% ipython --no-banner

In [1]: import numpy as np

In [2]: from numpy import linalg as LA

In [3]: np.set_printoptions(precision=3, suppress=True, linewidth=160, legacy="1.25")

In [4]: def rd(a):
   ...:     return np.round(a, 3) + 0
   ...: 

In [5]: arr = np.load("dump.npy")

In [6]: arr
Out[6]: 
array([[ 9.445, -9.141, -6.078],
       [ 9.194, -7.894, -6.808],
       [ 9.146, -9.104, -4.334],
       [ 8.65 , -7.98 , -6.708],
       [ 8.66 , -8.085, -6.072],
       [ 8.494, -8.25 , -7.239],
       [ 8.178, -8.7  , -5.322],
       [ 8.944, -9.086, -8.871],
       [10.368, -8.759, -6.487],
       [ 8.276, -9.513, -6.001],
       [ 9.753, -8.102, -7.885],
       [ 8.56 , -8.529, -6.164],
       [ 9.05 , -7.609, -7.56 ],
       [ 9.756, -9.503, -4.228]])

In [7]: Uu, s, Vh = LA.svd(arr)

In [8]: np.argmax(s[:-1] / (s[1:] + 1e-6)) + 1
Out[8]: 1

In [9]: Y = Uu[:, :1] @ np.diag(s[:1]) @ Vh[:1]

In [10]: rd(np.abs(arr - Y).max())
Out[10]: 2.214

In [11]: cent = arr[[10, 7]].astype(float)

In [12]: for _ in range(4):
    ...:     labels = LA.norm(arr[:, None] - cent, axis=-1).argmin(axis=1)
    ...:     cent = np.array([arr[labels == j].mean(axis=0) for j in range(2)])
    ...: 

In [13]: labels
Out[13]: array([0, 0, 0, 0, 0, 1, 0, 1, 0, 0, 1, 0, 1, 0])

In [14]: np.bincount(labels)
Out[14]: array([10,  4])

In [15]: rd(cent[1] - cent[0])
Out[15]: array([ 0.037,  0.459, -2.069])

In [16]: np.abs(cent[1] - cent[0]).argmax()
Out[16]: 2

In [17]: Y = np.c_[arr[:, :1] @ np.array([[3]]), np.array([-3, 0, 1, 1, 4, 3, 5, -4, 4, -2, -4, -5, 0, 0])]

In [18]: rd(Y)
Out[18]: 
array([[28.335, -3.   ],
       [27.582,  0.   ],
       [27.438,  1.   ],
       [25.95 ,  1.   ],
       [25.98 ,  4.   ],
       [25.482,  3.   ],
       [24.534,  5.   ],
       [26.832, -4.   ],
       [31.104,  4.   ],
       [24.828, -2.   ],
       [29.259, -4.   ],
       [25.68 , -5.   ],
       [27.15 ,  0.   ],
       [29.268,  0.   ]])

In [19]: LA.matrix_rank(np.c_[arr, Y])
Out[19]: 4

In [20]: rd(LA.lstsq(arr, Y[:, 0])[0])
Out[20]: array([3., 0., 0.])

In [21]: rd(LA.norm(LA.qr(arr)[0].T @ Y, axis=0) ** 2 / ((Y ** 2).sum(axis=0) + 1e-12))
Out[21]: array([1.   , 0.103])

In [22]: Y = np.array([[3, -2, 2, -4, -3],
    ...:     [-5, 1, 1, 0, 3],
    ...:     [0, -3, -5, 4, -5],
    ...:     [-5, -2, 2, 1, -4],
    ...:     [2, 1, -5, -4, -3]])

In [23]: data = Y + Y.T

In [24]: data
Out[24]: 
array([[  6,  -7,   2,  -9,  -1],
       [ -7,   2,  -2,  -2,   4],
       [  2,  -2, -10,   6, -10],
       [ -9,  -2,   6,   2,  -8],
       [ -1,   4, -10,  -8,  -6]])

In [25]: P = arr @ LA.solve(arr.T @ arr, arr.T)

In [26]: rd(P @ arr[:, 1])
Out[26]: array([-9.141, -7.894, -9.104, -7.98 , -8.085, -8.25 , -8.7  , -9.086, -8.759, -9.513, -8.102, -8.529, -7.609, -9.503])

In [27]: np.allclose(P @ P, P)
Out[27]: True

In [28]: data.mean(axis=0)
Out[28]: array([-1.8, -1. , -2.8, -2.2, -4.2])

In [29]: data[5]
Traceback (most recent call last):
  Cell In[29], line 1
    data[5]
IndexError: index 5 is out of bounds for axis 0 with size 5


In [30]: rng = np.random.default_rng(3534)

In [31]: labels = rng.permutation(5)

In [32]: labels
Out[32]: array([1, 0, 4, 2, 3])

In [33]: Y = data[labels][:, labels]

In [34]: np.allclose(Y, data)
Out[34]: False

In [35]: Y
Out[35]: 
array([[  2,  -7,   4,  -2,  -2],
       [ -7,   6,  -1,   2,  -9],
       [  4,  -1,  -6, -10,  -8],
       [ -2,   2, -10, -10,   6],
       [ -2,  -9,  -8,   6,   2]])

In [36]: rd(LA.det(Y)), rd(LA.det(data[labels]))
Out[36]: (-173536.0, 173536.0)

In [37]: K = np.load("test17.npy")

In [38]: K
Out[38]: 
array([[ 2,  3,  5],
       [ 3,  2,  0],
       [ 5,  0, -8]])

In [39]: # equal to its transpose

In [40]: ev, evecs = LA.eigvalsh(K)
Traceback (most recent call last):
  Cell In[40], line 1
    ev, evecs = LA.eigvalsh(K)
ValueError: too many values to unpack (expected 2)


In [41]: ev, evecs = LA.eigh(K)

In [42]: rd(evecs @ np.diag(ev) @ evecs.T)
Out[42]: 
array([[ 2.,  3.,  5.],
       [ 3.,  2.,  0.],
       [ 5.,  0., -8.]])

In [43]: rd(LA.eigvalsh(K + 3 * np.eye(3)))
Out[43]: array([-7.184,  3.163,  9.021])

In [44]: rd(np.abs(evecs[:, -1]))
Out[44]: array([0.771, 0.575, 0.275])

In [45]: round(np.log10(LA.cond(K)))
Out[45]: 2

In [46]: rd(LA.norm(K, 2) / LA.norm(K))
Out[46]: 0.861

In [47]: [round(float(x), 3) for x in LA.svd(K, compute_uv=False)[:3]]
Out[47]: [10.184, 6.021, 0.163]

In [48]: np.argsort(-LA.norm(K, axis=0).round(6), kind="stable")[:3]
Out[48]: array([2, 0, 1])

In [49]: rd(np.abs(LA.svd(K)[2][-1]))
Out[49]: array([0.497, 0.812, 0.305])

In [50]: vec = np.array([5, 0, 0])

In [51]: rhs = K @ vec

In [52]: c, lr = np.zeros(3), 1 / LA.norm(K, 2) ** 2

In [53]: for i in range(60):
    ...:     c -= lr * K.T @ (K @ c - rhs)
    ...:     if i % 10 == 0: print(i, round(LA.norm(K @ c - rhs), 3))
    ...: 
0 15.097
10 0.453
20 0.403
30 0.402
40 0.401
50 0.4

In [54]: rd(c)
Out[54]: array([ 3.782,  1.989, -0.746])

In [55]: rd(LA.cond(K))
Out[55]: 62.451

In [56]: m1 = np.array([[22, 2, 0, 0, 0, 1],
    ...:     [2, 11, 2, 0, 1, 0],
    ...:     [1, 2, -9, 0, 1, 1],
    ...:     [2, 2, 2, 21, 2, 2],
    ...:     [1, 1, 2, 1, 1, 0],
    ...:     [1, 1, 2, 0, 2, -18]])

In [57]: labels = rng.permutation(6)

In [58]: labels
Out[58]: array([5, 2, 1, 3, 0, 4])

In [59]: Y = m1[labels][:, labels]

In [60]: np.diag(Y)
Out[60]: array([-18,  -9,  11,  21,  22,   1])

In [61]: rd(np.sort(np.abs(LA.eigvals(Y))))
Out[61]: array([ 0.956,  9.186, 10.908, 18.206, 21.094, 22.434])

In [62]: r0 = np.array([2, 1, 0, 1, 2, 2])

In [63]: Y = m1 + np.outer(r0, np.eye(6)[1])

In [64]: LA.matrix_rank(LA.inv(Y) - LA.inv(m1), tol=1e-8)
Out[64]: 1

In [65]: rd(LA.det(Y) / LA.det(m1)), rd(1 + LA.solve(m1, r0)[1])
Out[65]: (0.875, 0.875)

In [66]: LA.matrix_rank(Y - m1)
Out[66]: 1

In [67]: feats = np.load("w.npy")

In [68]: feats
Out[68]: 
array([[1.1, 9. , 5. ],
       [3. , 7.1, 9. ],
       [1. , 9. , 5.1]])

In [69]: def softmax(z):
    ...:     e = np.exp(z - z.max(axis=-1, keepdims=True))
    ...:     return e / e.sum(axis=-1, keepdims=True)
    ...: 

In [70]: rd(softmax(feats).sum(axis=1))
Out[70]: array([1., 1., 1.])

In [71]: rd(softmax(feats[1]))
Out[71]: array([0.002, 0.13 , 0.868])

In [72]: rd(softmax(feats[1] + -1))
Out[72]: array([0.002, 0.13 , 0.868])

In [73]: S = feats @ feats.T / np.sqrt(3)

In [74]: rd(softmax(S + np.triu(np.full(S.shape, -np.inf), 1)))
Out[74]: 
array([[1.   , 0.   , 0.   ],
       [0.   , 1.   , 0.   ],
       [0.045, 0.899, 0.057]])

In [75]: softmax(S).round(6).argmax(axis=1)
Out[75]: array([1, 1, 1])

In [76]: rd(softmax(S)[1] @ feats)
Out[76]: array([3. , 7.1, 9. ])

In [77]: E = np.load("out10.npy")

In [78]: E
Out[78]: 
array([[-0.007, -0.987,  2.018, -4.001,  5.008, -2.006],
       [ 2.01 , -2.042, -0.004, -5.974,  2.015, -6.005],
       [-1.996, -1.023,  6.035, -5.995, 13.011,  0.008]])

In [79]: vec = np.array([3, 0, 3, 1, 0, 0])

In [80]: LA.norm(E @ vec) <= LA.norm(E, 2) * LA.norm(vec) + 1e-9
Out[80]: True

In [81]: vec @ E
Traceback (most recent call last):
  Cell In[81], line 1
    vec @ E
ValueError: matmul: Input operand 1 has a mismatch in its core dimension 0, with gufunc signature (n?,k),(k,m?)->(n?,m?) (size 3 is different from 6)


In [82]: rd(E @ vec)
Out[82]: array([2.032, 0.044, 6.122])

In [83]: rd(np.einsum("ij,j->i", E, vec))
Out[83]: array([2.032, 0.044, 6.122])

In [84]: rd(E @ (2 * vec))
Out[84]: array([ 4.064,  0.088, 12.244])

In [85]: LA.matrix_rank(E, rtol=0.1)
Out[85]: 2

In [86]: LA.cond(E) > 100
Out[86]: True

In [87]: np.argsort(-LA.norm(E, axis=0).round(6), kind="stable")[:3]
Out[87]: array([4, 3, 2])

In [88]: [round(float(x), 3) for x in LA.svd(E, compute_uv=False)[:3]]
Out[88]: [17.727, 8.161, 0.035]

In [89]: LA.cond(arr) > 100
Out[89]: False

In [90]: np.argsort(-LA.norm(arr, axis=0).round(6), kind="stable")[:3]
Out[90]: array([0, 1, 2])

In [91]: LA.matrix_rank(arr, rtol=0.1)
Out[91]: 1

In [92]: gram = E.T @ E

In [93]: LA.matrix_rank(gram)
Out[93]: 3

In [94]: rd(LA.svd(E, compute_uv=False) ** 2)
Out[94]: array([314.254,  66.6  ,   0.001])

In [95]: Y = np.array([[3], [0], [0]])

In [96]: cent = np.array([[0, -2, -1]])

In [97]: M = Y @ cent

In [98]: M
Out[98]: 
array([[ 0, -6, -3],
       [ 0,  0,  0],
       [ 0,  0,  0]])

In [99]: # rows and columns are dependent

In [100]: rk = LA.matrix_rank(M)

In [101]: rk
Out[101]: 1

In [102]: N = LA.svd(M)[2][rk:].T

In [103]: [int(LA.matrix_rank(np.delete(M, i, axis=0))) for i in range(3)]
Out[103]: [0, 1, 1]

In [104]: [int(LA.matrix_rank(M[:, :j + 1])) for j in range(3)]
Out[104]: [0, 1, 1]

In [105]: vec = np.array([4, 6, -5])

In [106]: (M * vec).sum(axis=1)
Out[106]: array([-21,   0,   0])

In [107]: M @ vec
Out[107]: array([-21,   0,   0])

In [108]: M @ np.eye(3)[0]
Out[108]: array([0., 0., 0.])

In [109]: np.einsum("ij,j->i", M, vec)
Out[109]: array([-21,   0,   0])

In [110]: M @ np.ones(3)
Out[110]: array([-9.,  0.,  0.])

In [111]: Y = np.array([[-2, -3], [2, 0]])

In [112]: cent = np.kron(Y, M)

In [113]: cent.shape
Out[113]: (6, 6)

In [114]: rd(LA.norm(cent, 2)), rd(LA.norm(Y, 2) * LA.norm(M, 2))
Out[114]: (25.562, 25.562)
